$ python3 -q
>>> import numpy as np
>>> np.set_printoptions(precision=2, suppress=True, linewidth=120, sign=" ")
>>> rnd = lambda a: np.round(a, 2) + 0
>>> M = np.load("run3.npy")
>>> M
array([[-0.6 , -2.87, -0.6 , -0.16],
       [ 1.56,  2.08,  0.13,  1.49],
       [ 2.25,  1.5 ,  0.95,  0.88],
       [ 1.31,  2.66, -0.06,  0.44],
       [-1.64,  0.06, -0.91,  2.34],
       [ 2.32, -1.37, -0.8 ,  1.06],
       [ 0.23,  1.31,  2.66, -0.38],
       [ 2.39, -1.61, -0.12,  0.83],
       [-1.16,  1.65,  1.29,  1.8 ],
       [-2.6 , -1.29, -0.2 ,  0.74],
       [-0.41,  2.08,  1.99, -0.74],
       [-0.95,  1.91, -1.23,  1.71],
       [ 1.17,  1.84,  0.99, -1.81],
       [ 0.2 , -1.88, -2.26,  0.56],
       [-1.56, -0.02,  2.08, -1.5 ],
       [ 1.75, -2.28,  0.7 ,  0.51],
       [ 1.2 ,  1.88, -1.78,  0.93],
       [-0.48, -2.26,  1.57,  1.09],
       [-2.41,  0.7 ,  1.57, -0.48],
       [ 1.31,  2.59,  0.63,  0.43],
       [-1.31,  1.9 , -1.91,  0.21],
       [-2.92, -0.26, -0.59, -0.24]])
>>> Ac = M - M.mean(axis=0)
>>> vecs = np.linalg.svd(Ac)[2][:3]
>>> A2 = Ac - Ac @ vecs.T @ vecs
>>> print(rnd((Ac @ vecs.T).std(axis=0)))
[ 1.82  1.64  1.4 ]
>>> rnd(np.diag(vecs.T @ vecs))
array([ 0.99,  1.  ,  0.78,  0.22])
>>> np.linalg.norm(A2, axis=1).round(6).argmax()
np.int64(8)
>>> rnd(A2.std(axis=0))
array([ 0.06,  0.02,  0.39,  0.74])
>>> K = np.loadtxt("mat.csv", delimiter=",")
>>> K
array([[  2.,   1.,   1.],
       [  1.,  22.,   2.],
       [  3.,   0.,  40.]])
>>> Uu, s, Vh = np.linalg.svd(K)
>>> print(rnd(s))
[ 40.21  22.     1.88]
>>> A2 = Uu[:, :2] @ np.diag(s[:2]) @ Vh[:2]
>>> print(rnd(np.linalg.norm(K - A2) / np.linalg.norm(K)))
0.04
>>> rnd(np.linalg.norm(K - A2, 2)), rnd(s[2])
(np.float64(1.88), np.float64(1.88))
>>> print(rnd(A2))
[[  0.13   1.08   1.14]
 [  1.09  22.     1.99]
 [  3.05   0.    40.  ]]
>>> np.abs(np.diag(np.linalg.qr(A2)[1])) > 1e-9
array([ True,  True, False])
>>> rnd(A2 @ np.linalg.pinv(A2) @ A2)
array([[  0.13,   1.08,   1.14],
       [  1.09,  22.  ,   1.99],
       [  3.05,   0.  ,  40.  ]])
>>> np.linalg.lstsq(A2[:-1].T, A2[-1])[2]
np.int32(2)
>>> np.unique(A2.round(6), axis=0).shape
(3, 3)
>>> np.einsum("ij,ji->", K, K)
np.float64(2096.0)
>>> print(np.kron(np.eye(2, dtype=int), K))
[[  2.   1.   1.   0.   0.   0.]
 [  1.  22.   2.   0.   0.   0.]
 [  3.   0.  40.   0.   0.   0.]
 [  0.   0.   0.   2.   1.   1.]
 [  0.   0.   0.   1.  22.   2.]
 [  0.   0.   0.   3.   0.  40.]]
>>> rnd(np.linalg.det(K.T))
np.float64(1660.0)
>>> rnd(np.poly(K))
array([    1.,   -64.,  1000., -1660.])
>>> rnd(np.linalg.det(2 * K)), rnd(np.linalg.det(K))
(np.float64(13280.0), np.float64(1660.0))
>>> np.einsum("ii->", K)
np.float64(64.0)
>>> data = np.array([[18, 4, -25], [4, 64, -17], [-25, -17, 61]])
>>> data
array([[ 18,   4, -25],
       [  4,  64, -17],
       [-25, -17,  61]])
>>> low = np.linalg.cholesky(data)
>>> rnd(low @ low.T)
array([[ 18.,   4., -25.],
       [  4.,  64., -17.],
       [-25., -17.,  61.]])
>>> print(np.linalg.eigvalsh(data).min() > 0)
True
>>> mat = np.array([[0.1, 0.0, -0.1, 0.6],
...     [-0.5, -0.7, 0.4, 0.8],
...     [0.3, -0.2, 2.6, -0.2],
...     [1.3, 0.4, -1.0, -0.1],
...     [0.0, -0.3, -1.8, 1.1],
...     [0.4, 0.4, -1.2, -0.4],
...     [1.0, 1.3, 1.4, 0.6]])
>>> mat
array([[ 0.1,  0. , -0.1,  0.6],
       [-0.5, -0.7,  0.4,  0.8],
       [ 0.3, -0.2,  2.6, -0.2],
       [ 1.3,  0.4, -1. , -0.1],
       [ 0. , -0.3, -1.8,  1.1],
       [ 0.4,  0.4, -1.2, -0.4],
       [ 1. ,  1.3,  1.4,  0.6]])
>>> vec = np.array([1, 1, 2, 2])
>>> rhs = mat @ vec
>>> rnd(rhs)
array([ 1.1,  1.2,  4.9, -0.5, -1.7, -2.4,  6.3])
>>> rnd(np.linalg.lstsq(mat, rhs)[0])
array([ 1.,  1.,  2.,  2.])
>>> rng = np.random.default_rng(8847)
>>> rhs = rhs + 0.05 * rng.normal(size=7)
>>> rnd(rhs)
array([ 1.11,  1.19,  4.9 , -0.55, -1.66, -2.4 ,  6.24])
>>> coef, *_ = np.linalg.lstsq(mat, rhs)
>>> print(coef.round())
[ 1.  1.  2.  2.]
>>> rnd(mat.T @ (rhs - mat @ coef))
array([ 0.,  0.,  0.,  0.])
>>> Q, _ = np.linalg.qr(np.array([[-0.5, 1.8], [1.2, -1.1], [-0.4, -0.1], [-0.5, 2.1]]))
>>> feats = Q @ Q.T
>>> rnd(feats)
array([[ 0.39, -0.09, -0.09,  0.47],
       [-0.09,  0.83, -0.37, -0.03],
       [-0.09, -0.37,  0.21, -0.15],
       [ 0.47, -0.03, -0.15,  0.57]])
>>> # symmetric, so the eigenvalues are real
>>> Uu, s, Vh = np.linalg.svd(feats)
>>> rnd(s)
array([ 1.,  1.,  0.,  0.])
>>> A2 = Uu[:, :2] @ np.diag(s[:2]) @ Vh[:2]
>>> rnd(np.linalg.norm(feats - A2, 2)), rnd(s[2])
(np.float64(0.0), np.float64(0.0))
>>> print(rnd(np.abs(feats - A2).max()))
0.0
>>> A2 = feats / np.sqrt((feats ** 2).mean(axis=1, keepdims=True))
>>> np.linalg.matrix_rank(feats - feats.mean(axis=1, keepdims=True))
np.int64(2)
>>> np.linalg.matrix_rank(A2) == np.linalg.matrix_rank(feats)
np.True_
>>> rnd(A2[0])
array([ 1.25, -0.28, -0.3 ,  1.5 ])
>>> rnd(np.linalg.norm(A2, axis=1))
array([ 2.,  2.,  2.,  2.])
>>> J = np.load("out19.npy")
>>> J
array([[ 2.,  5.,  0.,  0.,  0.,  0.,  0.,  0.,  0.],
       [ 5.,  2.,  5.,  0.,  0.,  0.,  0.,  0.,  0.],
       [ 0.,  5., -2.,  5.,  0.,  0.,  0.,  0.,  0.],
       [ 0.,  0.,  5.,  1.,  5.,  0.,  0.,  0.,  0.],
       [ 0.,  0.,  0.,  5.,  2.,  5.,  0.,  0.,  0.],
       [ 0.,  0.,  0.,  0.,  5.,  1.,  5.,  0.,  0.],
       [ 0.,  0.,  0.,  0.,  0.,  5.,  0.,  5.,  0.],
       [ 0.,  0.,  0.,  0.,  0.,  0.,  5.,  1.,  5.],
       [ 0.,  0.,  0.,  0.,  0.,  0.,  0.,  5.,  0.]])
>>> print(np.all(np.linalg.eigvalsh(J) > 0))
False
>>> [round(float(np.linalg.det(J[:i, :i])), 2) + 0 for i in range(1, 10)]
[2.0, -21.0, -8.0, 517.0, 1234.0, -11691.0, -30850.0, 261425.0, 771250.0]
>>> X = np.load("w.npy")
>>> X
array([[ 4,  1,  2],
       [ 3,  1,  1],
       [ 2,  4,  2],
       [ 3,  0,  4],
       [ 1,  4,  5],
       [ 1,  4,  1],
       [ 4,  5,  5]])
>>> Q, vecs = np.linalg.qr(X[:, :1])[0], np.linalg.qr(X[:, 1:])[0]
>>> s = np.linalg.svd(Q.T @ vecs, compute_uv=False)
>>> rnd(s)
array([ 0.81])
>>> rnd(np.degrees(np.arccos(s.clip(0, 1))))
array([ 35.62])
>>> vec = np.array([-2, 0, 0])
>>> rhs = X @ vec
>>> rnd(np.linalg.lstsq(X, rhs)[0])
array([-2.,  0.,  0.])
>>> rhs
array([-8, -6, -4, -6, -2, -2, -8])
>>> rhs = rhs + 0.3 * rng.normal(size=7)
>>> print(rnd(rhs))
[-7.85 -5.43 -3.89 -6.37 -2.1  -2.23 -7.96]
>>> coef, *_ = np.linalg.lstsq(X, rhs)
>>> [round(float(np.linalg.norm(np.linalg.solve(X.T @ X + lam * np.eye(3), X.T @ rhs))), 2) for lam in (0, 1, 10, 100)]
[1.91, 1.82, 1.38, 0.68]
